>>> import numpy as np
>>> from numpy import linalg as LA
>>> np.set_printoptions(precision=2, suppress=True, linewidth=120)
>>> rd = lambda a: np.round(a, 2) + 0
>>> K = np.loadtxt("out13.csv", delimiter=",")
>>> K
array([[1.  , 0.9 , 0.81, 0.73],
       [0.9 , 1.  , 0.9 , 0.81],
       [0.81, 0.9 , 1.  , 0.9 ],
       [0.73, 0.81, 0.9 , 1.  ]])
>>> # symmetric, so the eigenvalues are real
>>> Uu, s, Vt = LA.svd(K)
>>> rd(s)
array([3.53, 0.31, 0.1 , 0.06])
>>> B = Uu[:, :1] @ np.diag(s[:1]) @ Vt[:1]
>>> rd(LA.norm(K - B, 2)), rd(s[1])
(np.float64(0.31), np.float64(0.31))
>>> LA.matrix_rank(B)
np.int64(1)
>>> rd(LA.norm(K - B) / LA.norm(K))
np.float64(0.09)
>>> vec = np.ones(4)
>>> for _ in range(4):
...     vec = K @ vec
...     vec /= LA.norm(vec)
...     print(round(vec @ K @ vec, 2))
... 
3.53
3.53
3.53
3.53
>>> rd(vec)
array([0.49, 0.51, 0.51, 0.49])
>>> low = LA.cholesky(K)
>>> rd(np.diag(low) ** 2)
array([1.  , 0.19, 0.19, 0.19])
>>> K / np.sqrt(np.outer(np.diag(K), np.diag(K)))
array([[1.  , 0.9 , 0.81, 0.73],
       [0.9 , 1.  , 0.9 , 0.81],
       [0.81, 0.9 , 1.  , 0.9 ],
       [0.73, 0.81, 0.9 , 1.  ]])
>>> low @ low.T
array([[1.  , 0.9 , 0.81, 0.73],
       [0.9 , 1.  , 0.9 , 0.81],
       [0.81, 0.9 , 1.  , 0.9 ],
       [0.73, 0.81, 0.9 , 1.  ]])
>>> [round(float(x), 2) for x in LA.svd(K, compute_uv=False)[:3]]
[3.53, 0.31, 0.1]
>>> LA.matrix_rank(K, rtol=0.1)
np.int64(1)
>>> rd(np.abs(LA.svd(K)[2][-1]))
array([0.28, 0.65, 0.65, 0.28])
>>> T = np.stack([K, 2 * K, K[::-1]])
>>> rd(T.sum(axis=0))
array([[3.73, 3.51, 3.33, 3.19],
       [3.51, 3.9 , 3.7 , 3.33],
       [3.33, 3.7 , 3.9 , 3.51],
       [3.19, 3.33, 3.51, 3.73]])
>>> rd(LA.norm(T, axis=(1, 2)))
array([3.54, 7.09, 3.54])
>>> LA.matrix_rank(T.reshape(3, -1))
np.int64(2)
>>> rd(np.einsum("bij,cij->bc", T, T))
array([[12.55, 25.1 , 12.35],
       [25.1 , 50.2 , 24.7 ],
       [12.35, 24.7 , 12.55]])
>>> B = np.array([[0, 1, 3, 2, 2, -1, 1, 1, 3, -1, 2, 2, 3],
...     [-1, 1, -2, -3, -2, -2, 0, 3, -3, -3, -1, 1, 2],
...     [2, 3, 1, 0, 1, -1, -2, 2, 1, -1, 0, 2, 3],
...     [-1, -1, 1, 2, 3, -3, 2, -3, 3, 3, -2, 1, -1]])
>>> arr = B.T @ B
>>> arr
array([[  6,   6,   3,   1,   1,   3,  -6,   4,   2,  -2,   3,   2,   5],
       [  6,  12,   3,  -3,   0,  -3,  -7,  13,   0, -10,   3,   8,  15],
       [  3,   3,  15,  14,  14,  -3,   3,  -4,  19,   5,   6,   7,   7],
       [  1,  -3,  14,  17,  16,  -2,   6, -13,  21,  13,   3,   3,  -2],
       [  1,   0,  14,  16,  18,  -8,   6, -11,  22,  12,   0,   7,   2],
       [  3,  -3,  -3,  -2,  -8,  15,  -5,   0,  -7,  -1,   6,  -9,  -7],
       [ -6,  -7,   3,   6,   6,  -5,   9,  -9,   7,   7,  -2,   0,  -5],
       [  4,  13,  -4, -13, -11,   0,  -9,  23, -13, -21,   5,   6,  18],
       [  2,   0,  19,  21,  22,  -7,   7, -13,  28,  14,   3,   8,   3],
       [ -2, -10,   5,  13,  12,  -1,   7, -21,  14,  20,  -5,  -4, -15],
       [  3,   3,   6,   3,   0,   6,  -2,   5,   3,  -5,   9,   1,   6],
       [  2,   8,   7,   3,   7,  -9,   0,   6,   8,  -4,   1,  10,  13],
       [  5,  15,   7,  -2,   2,  -7,  -5,  18,   3, -15,   6,  13,  23]])
>>> # symmetric
>>> f, g = arr[3], arr[4]
>>> f @ g
np.int64(1587)
>>> f @ f
np.int64(1592)
>>> p = (f @ g) / (f @ f) * f
>>> LA.matrix_rank(np.outer(f, g))
np.int64(1)
>>> rd((g - p) @ f)
np.float64(0.0)
>>> rd(np.trace(LA.pinv(arr) @ arr))
np.float64(4.0)
>>> np.unique(arr.round(6), axis=0).shape
(13, 13)
>>> vals, evecs = LA.eigh(arr)
>>> vec = np.array([3, 5, -2, -5, 5, 1, 2, -1, 0, -1, 1, -5, 5])
>>> vec @ arr @ vec
np.int64(1003)
>>> rd(LA.eigvalsh(arr[1:, 1:]))
array([  0.  ,   0.  ,   0.  ,   0.  ,   0.  ,   0.  ,   0.  ,   0.  ,   7.78,  22.66,  68.54, 100.01])
>>> rk = LA.matrix_rank(arr)
>>> rk
np.int64(4)
>>> N = LA.svd(arr)[2][rk:].T
>>> LA.matrix_rank(arr.T @ arr), LA.matrix_rank(arr @ arr.T)
(np.int64(4), np.int64(4))
>>> [int(LA.matrix_rank(np.delete(arr, i, axis=0))) for i in range(13)]
[4, 4, 4, 4, 4, 4, 4, 4, 4, 4, 4, 4, 4]
>>> N.shape
(13, 9)
>>> [int(LA.matrix_rank(arr[:i])) for i in range(1, len(arr) + 1)]
[1, 2, 3, 4, 4, 4, 4, 4, 4, 4, 4, 4, 4]
>>> [int(LA.matrix_rank(arr[:, :j + 1])) for j in range(13)]
[1, 2, 3, 4, 4, 4, 4, 4, 4, 4, 4, 4, 4]
>>> X = np.loadtxt("x.csv", delimiter=",")
>>> X
array([[1.  , 0.9 , 0.81, 0.73, 0.66, 0.59, 0.53, 0.48, 0.43, 0.39, 0.35, 0.31],
       [0.9 , 1.  , 0.9 , 0.81, 0.73, 0.66, 0.59, 0.53, 0.48, 0.43, 0.39, 0.35],
       [0.81, 0.9 , 1.  , 0.9 , 0.81, 0.73, 0.66, 0.59, 0.53, 0.48, 0.43, 0.39],
       [0.73, 0.81, 0.9 , 1.  , 0.9 , 0.81, 0.73, 0.66, 0.59, 0.53, 0.48, 0.43],
       [0.66, 0.73, 0.81, 0.9 , 1.  , 0.9 , 0.81, 0.73, 0.66, 0.59, 0.53, 0.48],
       [0.59, 0.66, 0.73, 0.81, 0.9 , 1.  , 0.9 , 0.81, 0.73, 0.66, 0.59, 0.53],
       [0.53, 0.59, 0.66, 0.73, 0.81, 0.9 , 1.  , 0.9 , 0.81, 0.73, 0.66, 0.59],
       [0.48, 0.53, 0.59, 0.66, 0.73, 0.81, 0.9 , 1.  , 0.9 , 0.81, 0.73, 0.66],
       [0.43, 0.48, 0.53, 0.59, 0.66, 0.73, 0.81, 0.9 , 1.  , 0.9 , 0.81, 0.73],
       [0.39, 0.43, 0.48, 0.53, 0.59, 0.66, 0.73, 0.81, 0.9 , 1.  , 0.9 , 0.81],
       [0.35, 0.39, 0.43, 0.48, 0.53, 0.59, 0.66, 0.73, 0.81, 0.9 , 1.  , 0.9 ],
       [0.31, 0.35, 0.39, 0.43, 0.48, 0.53, 0.59, 0.66, 0.73, 0.81, 0.9 , 1.  ]])
>>> O = K.astype(float).copy()
>>> for j in range(4):
...     O[:, j] -= O[:, :j] @ (O[:, :j].T @ O[:, j])
...     O[:, j] /= LA.norm(O[:, j])
... 
>>> rd(O.T @ K)
array([[1.73, 1.8 , 1.78, 1.68],
       [0.  , 0.17, 0.27, 0.3 ],
       [0.  , 0.  , 0.16, 0.23],
       [0.  , 0.  , 0.  , 0.14]])
>>> rd(O)
array([[ 0.58, -0.82,  0.  ,  0.  ],
       [ 0.52,  0.37, -0.77,  0.  ],
       [ 0.47,  0.33,  0.47, -0.67],
       [ 0.42,  0.29,  0.43,  0.74]])
>>> rd(O.T @ O)
array([[1., 0., 0., 0.],
       [0., 1., 0., 0.],
       [0., 0., 1., 0.],
       [0., 0., 0., 1.]])
>>> vec = np.array([-1, 0, 2, 2, -1, -1, -2, -2, 2, 1, 2, 2])
>>> h1 = np.maximum(X @ vec, 0)
>>> np.flatnonzero(h1 > 1e-9)
array([ 0,  1,  2,  3,  4,  5,  6,  7,  8,  9, 10, 11])
>>> rd(np.maximum(X @ vec, 0) - np.maximum(-X @ vec, 0))
array([1.38, 1.76, 2.13, 2.11, 1.71, 1.53, 1.59, 2.07, 2.98, 3.52, 3.89, 3.89])
>>> B = np.array([[0, -2],
...     [3, -4],
...     [-7, 4],
...     [5, -9],
...     [-5, 6],
...     [9, 6],
...     [-8, -5],
...     [-9, -7],
...     [-5, -8],
...     [-8, 4],
...     [-8, 5],
...     [-5, -2]])
>>> rd(np.einsum("ij,ij->i", X, X))
array([4.85, 5.56, 6.1 , 6.48, 6.73, 6.85, 6.85, 6.73, 6.48, 6.1 , 5.56, 4.85])
>>> rd(np.einsum("ij->j", X))
array([7.18, 7.77, 8.23, 8.57, 8.8 , 8.91, 8.91, 8.8 , 8.57, 8.23, 7.77, 7.18])
>>> B @ X
Traceback (most recent call last):
  File "<python-input-66>", line 1, in <module>
    B @ X
    ~~^~~
ValueError: matmul: Input operand 1 has a mismatch in its core dimension 0, with gufunc signature (n?,k),(k,m?)->(n?,m?) (size 12 is different from 2)
>>> LA.matrix_rank(X @ B)
np.int64(2)
>>> LA.matrix_rank(np.vstack([X, B.T]))
np.int64(12)
>>> feats = np.load("mat.npy")
>>> feats
array([[ 1,  2, -3,  2,  5,  7, -1, -3, -3, -2,  4,  7, -3,  2],
       [ 0, -5,  7,  0,  3,  6,  1,  1, -9,  2,  0,  8, -3, -4],
       [ 0,  0, -4, -3,  5,  6,  6, -5,  7, -1,  0,  0,  1, -3],
       [ 0,  0,  0, -1,  4, -8, -1,  6, -4, -3,  0, -2,  1, -3],
       [ 0,  0,  0,  0, -8, -3,  6,  9, -2, -2, -7,  1, -6,  6],
       [ 0,  0,  0,  0,  0,  6,  6, -9, -5,  8,  2, -3,  4,  9],
       [ 0,  0,  0,  0,  0,  0, -5, -7,  9, -3,  6, -8, -7, -2],
       [ 0,  0,  0,  0,  0,  0,  0,  5,  7, -8,  0,  1,  7, -6],
       [ 0,  0,  0,  0,  0,  0,  0,  0, -8, -6,  2,  4, -5, -3],
       [ 0,  0,  0,  0,  0,  0,  0,  0,  0, -4,  1, -7, -8, -6],
       [ 0,  0,  0,  0,  0,  0,  0,  0,  0,  0, -5, -3, -6,  8],
       [ 0,  0,  0,  0,  0,  0,  0,  0,  0,  0,  0,  8, -3,  8],
       [ 0,  0,  0,  0,  0,  0,  0,  0,  0,  0,  0,  0,  3, -1],
       [ 0,  0,  0,  0,  0,  0,  0,  0,  0,  0,  0,  0,  0,  8]])
>>> rng = np.random.default_rng(91)
>>> lab = rng.permutation(14)
>>> lab
array([13,  3,  0,  4,  2,  5, 11,  9,  6,  8,  1, 12, 10,  7])
>>> B = feats[lab][:, lab]
>>> rd(np.sort(np.abs(LA.eigvals(B))))
array([1., 1., 3., 4., 4., 5., 5., 5., 5., 6., 8., 8., 8., 8.])
>>> np.allclose(B, feats)
False
>>> vec = np.array([2, 1, 0, 2])
>>> target = K @ vec
>>> b, lr = np.zeros(4), 1 / LA.norm(K, 2) ** 2
>>> for i in range(4):
...     b -= lr * K.T @ (K @ b - target)
...     if i % 1 == 0: print(i, round(LA.norm(K @ b - target), 2))
... 
0 0.19
1 0.19
2 0.19
3 0.19
>>> rd(LA.cond(K))
np.float64(57.63)
>>> rd(b)
array([1.21, 1.26, 1.26, 1.2 ])
>>> T = np.stack([feats, 4 * feats, feats[::-1]])
>>> (T @ feats.T).shape
(3, 14, 14)
>>> T.shape
(3, 14, 14)
>>> LA.matrix_rank(T)
array([14, 14, 14])
>>> M = np.array([[-2, -2, -2, -2], [0, -1, 0, -1], [-6, -6, -4, -4], [0, -3, 0, -2]])
>>> B = M ** -1
Traceback (most recent call last):
  File "<python-input-88>", line 1, in <module>
    B = M ** -1
        ~~^^~~~
ValueError: Integers to negative integer powers are not allowed.
>>> B = LA.inv(M)
>>> rd(LA.det(M) * B)
array([[  4.,  -8.,  -2.,   4.],
       [  0.,   8.,   0.,  -4.],
       [ -6.,  12.,   2.,  -4.],
       [  0., -12.,   0.,   4.]])
>>> (np.abs(B) > 1e-9).astype(int)
array([[1, 1, 1, 1],
       [0, 1, 0, 1],
       [1, 1, 1, 1],
       [0, 1, 0, 1]])
